% ipython --no-banner

In [1]: import numpy as np

In [2]: np.set_printoptions(precision=2, suppress=True, linewidth=200, sign=" ")

In [3]: F = -3 * np.eye(11) + np.ones((11, 11))

In [4]: F
Out[4]: 
array([[-2.,  1.,  1.,  1.,  1.,  1.,  1.,  1.,  1.,  1.,  1.],
       [ 1., -2.,  1.,  1.,  1.,  1.,  1.,  1.,  1.,  1.,  1.],
       [ 1.,  1., -2.,  1.,  1.,  1.,  1.,  1.,  1.,  1.,  1.],
       [ 1.,  1.,  1., -2.,  1.,  1.,  1.,  1.,  1.,  1.,  1.],
       [ 1.,  1.,  1.,  1., -2.,  1.,  1.,  1.,  1.,  1.,  1.],
       [ 1.,  1.,  1.,  1.,  1., -2.,  1.,  1.,  1.,  1.,  1.],
       [ 1.,  1.,  1.,  1.,  1.,  1., -2.,  1.,  1.,  1.,  1.],
       [ 1.,  1.,  1.,  1.,  1.,  1.,  1., -2.,  1.,  1.,  1.],
       [ 1.,  1.,  1.,  1.,  1.,  1.,  1.,  1., -2.,  1.,  1.],
       [ 1.,  1.,  1.,  1.,  1.,  1.,  1.,  1.,  1., -2.,  1.],
       [ 1.,  1.,  1.,  1.,  1.,  1.,  1.,  1.,  1.,  1., -2.]])

In [5]: # symmetric

In [6]: np.allclose(F @ F.T, F.T @ F)
Out[6]: True

In [7]: F @ F
Out[7]: 
array([[ 14.,   5.,   5.,   5.,   5.,   5.,   5.,   5.,   5.,   5.,   5.],
       [  5.,  14.,   5.,   5.,   5.,   5.,   5.,   5.,   5.,   5.,   5.],
       [  5.,   5.,  14.,   5.,   5.,   5.,   5.,   5.,   5.,   5.,   5.],
       [  5.,   5.,   5.,  14.,   5.,   5.,   5.,   5.,   5.,   5.,   5.],
       [  5.,   5.,   5.,   5.,  14.,   5.,   5.,   5.,   5.,   5.,   5.],
       [  5.,   5.,   5.,   5.,   5.,  14.,   5.,   5.,   5.,   5.,   5.],
       [  5.,   5.,   5.,   5.,   5.,   5.,  14.,   5.,   5.,   5.,   5.],
       [  5.,   5.,   5.,   5.,   5.,   5.,   5.,  14.,   5.,   5.,   5.],
       [  5.,   5.,   5.,   5.,   5.,   5.,   5.,   5.,  14.,   5.,   5.],
       [  5.,   5.,   5.,   5.,   5.,   5.,   5.,   5.,   5.,  14.,   5.],
       [  5.,   5.,   5.,   5.,   5.,   5.,   5.,   5.,   5.,   5.,  14.]])

In [8]: (F + F.T) / 2
Out[8]: 
array([[-2.,  1.,  1.,  1.,  1.,  1.,  1.,  1.,  1.,  1.,  1.],
       [ 1., -2.,  1.,  1.,  1.,  1.,  1.,  1.,  1.,  1.,  1.],
       [ 1.,  1., -2.,  1.,  1.,  1.,  1.,  1.,  1.,  1.,  1.],
       [ 1.,  1.,  1., -2.,  1.,  1.,  1.,  1.,  1.,  1.,  1.],
       [ 1.,  1.,  1.,  1., -2.,  1.,  1.,  1.,  1.,  1.,  1.],
       [ 1.,  1.,  1.,  1.,  1., -2.,  1.,  1.,  1.,  1.,  1.],
       [ 1.,  1.,  1.,  1.,  1.,  1., -2.,  1.,  1.,  1.,  1.],
       [ 1.,  1.,  1.,  1.,  1.,  1.,  1., -2.,  1.,  1.,  1.],
       [ 1.,  1.,  1.,  1.,  1.,  1.,  1.,  1., -2.,  1.,  1.],
       [ 1.,  1.,  1.,  1.,  1.,  1.,  1.,  1.,  1., -2.,  1.],
       [ 1.,  1.,  1.,  1.,  1.,  1.,  1.,  1.,  1.,  1., -2.]])

In [9]: np.allclose(F, F.T)
Out[9]: True

In [10]: np.sort(np.abs(np.linalg.eigvals(F)))
Out[10]: array([ 3.,  3.,  3.,  3.,  3.,  3.,  3.,  3.,  3.,  3.,  8.])

In [11]: round(np.abs(np.linalg.eigvals(F)).max(), 2)
Out[11]: np.float64(8.0)

In [12]: J = np.load("data.npy")

In [13]: J
Out[13]: 
array([[ 0,  0,  0,  0],
       [ 1,  0,  0,  0],
       [ 0,  0,  0,  0],
       [ 0,  0,  1,  0]])

In [14]: def softmax(z):
    ...:     e = np.exp(z - z.max(axis=-1, keepdims=True))
    ...:     return e / e.sum(axis=-1, keepdims=True)
    ...: 

In [15]: softmax(10 * J[0])
Out[15]: array([ 0.25,  0.25,  0.25,  0.25])

In [16]: softmax(J).sum(axis=1)
Out[16]: array([ 1.,  1.,  1.,  1.])

In [17]: att = J @ J.T / np.sqrt(4)

In [18]: softmax(att)
Out[18]: 
array([[ 0.25,  0.25,  0.25,  0.25],
       [ 0.22,  0.35,  0.22,  0.22],
       [ 0.25,  0.25,  0.25,  0.25],
       [ 0.22,  0.22,  0.22,  0.35]])

In [19]: softmax(att + np.triu(np.full(att.shape, -np.inf), 1))
Out[19]: 
array([[ 1.  ,  0.  ,  0.  ,  0.  ],
       [ 0.38,  0.62,  0.  ,  0.  ],
       [ 0.33,  0.33,  0.33,  0.  ],
       [ 0.22,  0.22,  0.22,  0.35]])

In [20]: left, s, Vh = np.linalg.svd(J)

In [21]: s
Out[21]: array([ 1.,  1.,  0.,  0.])

In [22]: np.argmax(s[:-1] / (s[1:] + 1e-6)) + 1
Out[22]: np.int64(2)

In [23]: Y = left[:, :2] @ np.diag(s[:2]) @ Vh[:2]

In [24]: np.linalg.matrix_rank(Y)
Out[24]: np.int64(2)

In [25]: round(np.linalg.norm(J - Y) / np.linalg.norm(J), 2)
Out[25]: np.float64(0.0)

In [26]: Y
Out[26]: 
array([[ 0.,  0.,  0.,  0.],
       [ 1.,  0.,  0.,  0.],
       [ 0.,  0.,  0.,  0.],
       [ 0.,  0.,  1.,  0.]])

In [27]: round(np.linalg.norm(J - Y, 2), 2), s[2]
Out[27]: (np.float64(0.0), np.float64(0.0))

In [28]: np.abs(J - Y).max()
Out[28]: np.float64(0.0)

In [29]: Y = np.array([[-1, 3], [-3, -2], [-3, -1], [2, 0]])

In [30]: np.einsum("ik,kj->ij", J, Y)
Out[30]: 
array([[ 0,  0],
       [-1,  3],
       [ 0,  0],
       [-3, -1]])

In [31]: np.linalg.matrix_rank(J @ Y)
Out[31]: np.int64(2)

In [32]: Y = np.array([[-2]])

In [33]: cent = np.array([[-3, -3, 1, 0], [2, 3, -1, -1], [0, -3, 2, 2], [-3, 3, -3, 2]])

In [34]: m1 = np.block([[Y, np.array([[2, 0, -3, 1]])], [np.zeros((4, 1)), cent]])

In [35]: m1
Out[35]: 
array([[-2.,  2.,  0., -3.,  1.],
       [ 0., -3., -3.,  1.,  0.],
       [ 0.,  2.,  3., -1., -1.],
       [ 0.,  0., -3.,  2.,  2.],
       [ 0., -3.,  3., -3.,  2.]])

In [36]: proj = np.triu(np.array([[1, 0, 0, 0, 1],
    ...:     [2, 1, 1, 2, 2],
    ...:     [2, 1, 1, 0, 1],
    ...:     [1, 2, 1, 0, 0],
    ...:     [2, 0, 2, 0, 1]]), 1) + np.eye(5)

In [37]: Y = proj @ m1 @ np.linalg.inv(proj)

In [38]: proj @ m1 - m1 @ proj
Out[38]: 
array([[ 0., -3.,  1., -7.,  0.],
       [ 0., -4.,  6.,  3., 16.],
       [ 0., -3.,  1., -7., -5.],
       [ 0.,  0.,  0.,  0.,  3.],
       [ 0.,  0.,  3.,  6.,  3.]])

In [39]: round(float(np.linalg.det(Y)), 2)
Out[39]: 36.0

In [40]: np.linalg.matrix_rank(Y)
Out[40]: np.int64(5)

In [41]: x0 = np.array([-4, -5, -4, -9, -4])

In [42]: y = m1 @ x0

In [43]: y
Out[43]: array([ 21.,  18.,  -9., -14.,  22.])

In [44]: np.round(np.linalg.solve(m1, m1[:, 2]), 2) + 0
Out[44]: array([ 0.,  0.,  1.,  0.,  0.])

In [45]: np.linalg.solve(m1, y)
Out[45]: array([-4., -5., -4., -9., -4.])

In [46]: np.round(np.linalg.solve(m1.T, m1[1]), 2) + 0
Out[46]: array([ 0.,  1.,  0.,  0.,  0.])

In [47]: np.linalg.svd(m1, compute_uv=False)
Out[47]: array([ 7.32,  5.24,  3.84,  2.05,  0.12])

In [48]: round(np.linalg.norm(m1), 2)
Out[48]: np.float64(10.0)

In [49]: np.linalg.matrix_rank(m1)
Out[49]: np.int64(5)

In [50]: np.abs(m1).max()
Out[50]: np.float64(3.0)

In [51]: np.count_nonzero(m1)
Out[51]: np.int64(18)
